$ python3 -q
>>> import numpy as np
>>> from numpy import linalg as LA
>>> np.set_printoptions(precision=2, suppress=True, linewidth=140)
>>> def tidy(a):
...     return np.round(a, 2) + 0
... 
>>> M2 = np.array([[0.6, 1.2, 0.3],
...     [0.3, -1.2, -0.9],
...     [-0.7, -1.3, -1.3],
...     [0.1, 0.1, -1.6],
...     [0.0, -0.7, 0.3],
...     [3.2, -2.0, 0.4],
...     [-1.4, -1.5, -0.5],
...     [0.6, -0.4, -0.7],
...     [0.7, 0.8, 0.9],
...     [0.3, -1.1, 0.8],
...     [0.5, -0.3, 1.4],
...     [1.9, 1.4, -0.3],
...     [0.6, -0.5, -0.2],
...     [-0.9, 1.1, -2.3]])
>>> Z = np.array([[-0.7, 0.9, -1.2, -0.1, 1.4, 1.6, -1.4, 0.5, -1.0, 1.0, 0.5, -0.5, 0.4],
...     [-1.5, 0.8, -1.3, -1.8, 1.2, -1.5, 0.3, 1.5, 0.4, -1.1, -2.1, 0.1, 0.3],
...     [0.4, -0.1, -0.2, -1.5, -0.2, 0.5, 0.8, 0.2, -1.5, -0.6, 0.3, 1.0, 0.3]])
>>> M = M2 @ Z
>>> print(tidy(M))
[[-2.1   1.47 -2.34 -2.67  2.22 -0.69 -0.24  2.16 -0.57 -0.9  -2.13  0.12  0.69]
 [ 1.23 -0.6   1.38  3.48 -0.84  1.83 -1.5  -1.83  0.57  2.16  2.4  -1.17 -0.51]
 [ 1.92 -1.54  2.79  4.36 -2.28  0.18 -0.45 -2.56  2.13  1.51  1.99 -1.08 -1.06]
 [-0.86  0.33  0.07  2.21  0.58 -0.79 -1.39 -0.12  2.34  0.95 -0.64 -1.64 -0.41]
 [ 1.17 -0.59  0.85  0.81 -0.9   1.2   0.03 -0.99 -0.73  0.59  1.56  0.23 -0.12]
 [ 0.92  1.24 -1.32  2.68  2.    8.32 -4.76 -1.32 -4.6   5.16  5.92 -1.4   0.8 ]
 [ 3.03 -2.41  3.73  3.59 -3.66 -0.24  1.11 -3.05  1.55  0.55  2.3   0.05 -1.16]
 [-0.1   0.29 -0.06  1.71  0.5   1.21 -1.52 -0.44  0.29  1.46  0.93 -1.04 -0.09]
 [-1.33  1.18 -2.06 -2.86  1.76  0.37 -0.02  1.73 -1.73 -0.72 -1.06  0.63  0.79]
 [ 1.76 -0.69  0.91  0.75 -1.06  2.53 -0.11 -1.34 -1.94  1.03  2.7   0.54  0.03]
 [ 0.66  0.07 -0.49 -1.61  0.06  1.95  0.33  0.08 -2.72 -0.01  1.3   1.12  0.53]
 [-3.55  2.86 -4.04 -2.26  4.4   0.79 -2.48  2.99 -0.89  0.54 -2.08 -1.11  1.09]
 [ 0.25  0.16 -0.03  1.14  0.28  1.61 -1.15 -0.49 -0.5   1.27  1.29 -0.55  0.03]
 [-1.94  0.3   0.11  1.56  0.52 -4.24 -0.25  0.74  4.79 -0.73 -3.45 -1.74 -0.72]]
>>> rng = np.random.default_rng(41353)
>>> M2 = M + rng.integers(-2, 3, (14, 3)) @ rng.integers(-2, 3, (3, 13))
>>> print(tidy(M2))
[[-8.1   3.47 -0.34 -8.67 -7.78  1.31  7.76 10.16 -0.57  1.1  -2.13  6.12  4.69]
 [-0.77  3.4   1.38  7.48  3.16 -0.17 -5.5  -3.83 -1.43  2.16  4.4  -5.17  1.49]
 [-2.08  5.46 -1.21  9.36  1.72 -4.82 -0.45 -1.56  1.13  0.51  2.99 -9.08  0.94]
 [ 3.14 -5.67  1.07 -1.79 -2.42  2.21  0.61 -0.12  4.34  0.95 -2.64  3.36 -3.41]
 [-2.83  3.41 -1.15  0.81 -2.9  -0.8   4.03  3.01 -0.73  0.59  1.56 -1.77  1.88]
 [ 5.92 -2.76 -5.32  2.68  4.    7.32 -2.76 -2.32 -1.6   3.16  2.92 -3.4  -4.2 ]
 [ 5.03 -1.41  2.73  8.59  3.34 -2.24 -4.89 -8.05  0.55 -0.45  3.3  -4.95 -2.16]
 [ 1.9  -4.71  2.94 -3.29 -4.5   5.21  0.48  0.56  1.29  2.46 -0.07  5.96 -1.09]
 [-0.33  2.18 -4.06  0.14  5.76 -1.63 -2.02 -0.27 -1.73 -1.72 -1.06 -3.37 -0.21]
 [-5.24  6.31  0.91  1.75 -3.06  0.53  1.89  2.66 -3.94  2.03  4.7  -1.46  5.03]
 [ 6.66 -1.93 -2.49  4.39 10.06 -0.05 -7.67 -7.92 -2.72 -2.01  1.3  -4.88 -3.47]
 [-3.55  1.86 -1.04 -3.26  3.4   2.79 -4.48  1.99 -1.89  1.54 -1.08  1.89  2.09]
 [ 4.25 -2.84 -1.03  2.14  3.28  1.61 -3.15 -3.49  0.5   0.27  0.29 -1.55 -2.97]
 [-4.94  2.3   5.11  1.56 -0.48 -2.24 -4.25 -0.26  1.79  1.27 -0.45  1.26  3.28]]
>>> print(LA.matrix_rank(M2 - M, tol=1e-8))
3
>>> print(np.abs(M2 - M).sum(axis=1))
[56. 32. 43. 35. 26. 34. 38. 38. 23. 37. 56. 18. 24. 33.]
